% python3 -q
>>> import numpy as np
>>> import numpy.linalg as la
>>> np.set_printoptions(precision=2, suppress=True, linewidth=120)
>>> rd = lambda a: np.round(a, 2) + 0
>>> arr = np.loadtxt("layer16.csv", delimiter=",")
>>> print(arr)
[[1. 0. 0. 0. 0. 0. 0. 0. 0. 0. 0. 0. 0. 0.]
 [4. 1. 0. 0. 0. 0. 0. 0. 0. 0. 0. 0. 0. 0.]
 [1. 4. 1. 0. 0. 0. 0. 0. 0. 0. 0. 0. 0. 0.]
 [3. 3. 3. 1. 0. 0. 0. 0. 0. 0. 0. 0. 0. 0.]
 [4. 4. 5. 2. 1. 0. 0. 0. 0. 0. 0. 0. 0. 0.]
 [3. 1. 2. 5. 5. 1. 0. 0. 0. 0. 0. 0. 0. 0.]
 [3. 2. 0. 5. 1. 5. 1. 0. 0. 0. 0. 0. 0. 0.]
 [0. 0. 4. 0. 3. 1. 4. 1. 0. 0. 0. 0. 0. 0.]
 [5. 3. 2. 3. 1. 2. 3. 3. 1. 0. 0. 0. 0. 0.]
 [3. 5. 3. 0. 0. 0. 3. 0. 5. 1. 0. 0. 0. 0.]
 [5. 2. 0. 5. 3. 5. 5. 4. 4. 2. 1. 0. 0. 0.]
 [1. 2. 0. 0. 3. 1. 0. 5. 5. 2. 4. 1. 0. 0.]
 [3. 4. 0. 5. 1. 4. 2. 4. 3. 0. 0. 0. 1. 0.]
 [2. 5. 1. 3. 0. 4. 2. 3. 3. 2. 2. 3. 0. 1.]]
>>> t = np.radians(45)
>>> Rm = np.eye(14)
>>> Rm[1, 1] = Rm[6, 6] = np.cos(t)
>>> Rm[1, 6], Rm[6, 1] = -np.sin(t), np.sin(t)
>>> B = arr @ Rm.T
>>> print(rd(np.abs(B - arr).max(axis=0)))
[0.   4.12 0.   0.   0.   0.   2.95 0.   0.   0.   0.   0.   0.   0.  ]
>>> rng = np.random.default_rng(35004)
>>> z = rng.permutation(14)
>>> print(z)
[ 2  4  0 13  6  5  3  1 10  9 12  7 11  8]
>>> B = arr[z][:, z]
>>> print(rd(np.sort(np.abs(la.eigvals(B)))))
[1. 1. 1. 1. 1. 1. 1. 1. 1. 1. 1. 1. 1. 1.]
>>> print(np.allclose(B, arr))
False
